>>> import numpy as np
>>> from numpy import linalg as LA
>>> np.set_printoptions(precision=1, suppress=True, linewidth=100)
>>> def rnd(a):
...     return np.round(a, 1) + 0
... 
>>> A2 = np.array([[1, 1], [-1, 0]])
>>> M = np.block([[np.zeros((2, 2)), A2], [A2.T, np.zeros((2, 2))]])
>>> M
array([[ 0.,  0.,  1.,  1.],
       [ 0.,  0., -1.,  0.],
       [ 1., -1.,  0.,  0.],
       [ 1.,  0.,  0.,  0.]])
>>> t = np.radians(180)
>>> R = np.eye(4)
>>> R[2, 2] = R[0, 0] = np.cos(t)
>>> R[2, 0], R[0, 2] = -np.sin(t), np.sin(t)
>>> rnd(R)
array([[-1.,  0.,  0.,  0.],
       [ 0.,  1.,  0.,  0.],
       [ 0.,  0., -1.,  0.],
       [ 0.,  0.,  0.,  1.]])
>>> A2 = M @ R.T
>>> rnd(LA.det(R)), np.trace(R)
(np.float64(1.0), np.float64(0.0))
>>> print(rnd(LA.svd(M, compute_uv=False)), rnd(LA.svd(A2, compute_uv=False)))
[1.6 1.6 0.6 0.6] [1.6 1.6 0.6 0.6]
>>> rnd(A2)
array([[ 0.,  0., -1.,  1.],
       [ 0.,  0.,  1.,  0.],
       [-1., -1.,  0.,  0.],
       [-1.,  0.,  0.,  0.]])
>>> print(np.allclose(LA.norm(M, axis=1), LA.norm(A2, axis=1)))
True
>>> K = np.load("layer7.npy")
>>> K
array([[10,  5,  5,  8,  6],
       [ 5,  9,  3,  9,  4],
       [ 5,  3,  6,  5,  1],
       [ 8,  9,  5, 11,  6],
       [ 6,  4,  1,  6,  6]])
>>> x0 = np.array([2, 2, -5, 5, 5])
>>> (K @ x0).argmax()
np.int64(3)
>>> K @ x0
array([75, 78, 16, 94, 75])
>>> np.einsum("ij,j->i", K, x0)
array([75, 78, 16, 94, 75])
>>> (K * x0).sum(axis=1)
array([75, 78, 16, 94, 75])
>>> K * x0
array([[ 20,  10, -25,  40,  30],
       [ 10,  18, -15,  45,  20],
       [ 10,   6, -30,  25,   5],
       [ 16,  18, -25,  55,  30],
       [ 12,   8,  -5,  30,  30]])
>>> LA.norm(K @ x0) <= LA.norm(K, 2) * LA.norm(x0) + 1e-9
np.True_
>>> K @ (2 * x0)
array([150, 156,  32, 188, 150])
>>> np.sign((K @ x0).round(6))
array([1, 1, 1, 1, 1])
>>> K @ np.ones(5)
array([34., 30., 20., 39., 23.])
>>> np.einsum("ij,ji->", K, K)
np.int64(1010)
>>> rnd(LA.eigvals(K))
array([30.9,  0. ,  0.7,  5.5,  4.9])
>>> rng = np.random.default_rng(4494)
>>> lab = rng.permutation(5)
>>> lab
array([0, 3, 1, 4, 2])
>>> A2 = K[lab][:, lab]
>>> np.diag(A2)
array([10, 11,  9,  6,  6])
>>> print(rnd(np.sort(np.abs(LA.eigvals(A2)))))
[ 0.   0.7  4.9  5.5 30.9]
>>> np.allclose(A2, K)
False
>>> print(A2)
[[10  8  5  6  5]
 [ 8 11  9  6  5]
 [ 5  9  9  4  3]
 [ 6  6  4  6  1]
 [ 5  5  3  1  6]]
>>> F = np.loadtxt("dump.csv", delimiter=",")
>>> F
array([[ 45.,  11.,  40., -21.,  -5.,  27.],
       [ 11.,  17.,   8.,  -7., -15.,  -1.],
       [ 40.,   8.,  36., -20.,  -4.,  22.],
       [-21.,  -7., -20.,  21.,  13.,   9.],
       [ -5., -15.,  -4.,  13.,  21.,  21.],
       [ 27.,  -1.,  22.,   9.,  21.,  59.]])
>>> A2 = F / LA.norm(F, axis=1, keepdims=True)
>>> C2 = A2 @ A2.T
>>> (np.abs(C2) > 0.9).astype(int)
array([[1, 0, 1, 0, 0, 0],
       [0, 1, 0, 0, 0, 0],
       [1, 0, 1, 0, 0, 0],
       [0, 0, 0, 1, 0, 0],
       [0, 0, 0, 0, 1, 0],
       [0, 0, 0, 0, 0, 1]])
>>> rnd(C2[5])
array([0.7, 0. , 0.6, 0. , 0.6, 1. ])
>>> print(rnd(LA.norm(A2, axis=1)))
[1. 1. 1. 1. 1. 1.]
>>> lab = rng.integers(0, 3, 5)
>>> m1 = np.array([[0, -1, -3, -3, 2],
...     [-3, 0, -1, -1, 0],
...     [-3, 2, -2, -1, -2],
...     [-2, -1, 3, -2, -3],
...     [-1, 1, -3, -1, 3]]) * (lab[:, None] == lab)
>>> m1
array([[ 0, -1,  0, -3,  2],
       [-3,  0,  0, -1,  0],
       [ 0,  0, -2,  0,  0],
       [-2, -1,  0, -2, -3],
       [-1,  1,  0, -1,  3]])
>>> x0 = np.array([0, 0, 0, 2, 1])
>>> target = m1 @ x0
>>> target
array([-4, -2,  0, -7,  1])
>>> rnd(LA.solve(m1, m1[:, 1]))
array([0., 1., 0., 0., 0.])
>>> print(rnd(LA.solve(m1, 2 * target)))
[0. 0. 0. 4. 2.]
>>> print(rnd(LA.solve(m1, target)))
[0. 0. 0. 2. 1.]
>>> rnd(LA.solve(m1.T, m1[3]))
array([0., 0., 0., 1., 0.])
>>> rnd(LA.solve(m1, target + m1[:, 0]))
array([1., 0., 0., 2., 1.])
>>> arr = np.load("arr.npy")
>>> print(arr)
[[-6 -3 -3]
 [-3  6  3]
 [-3  3 -6]]
>>> w, vecs = LA.eig(arr)
>>> rnd(np.sort(LA.eigvals(LA.inv(arr))))
array([-0.2, -0.1,  0.1])
>>> rnd(w)
array([ 7.7, -9. , -4.7])
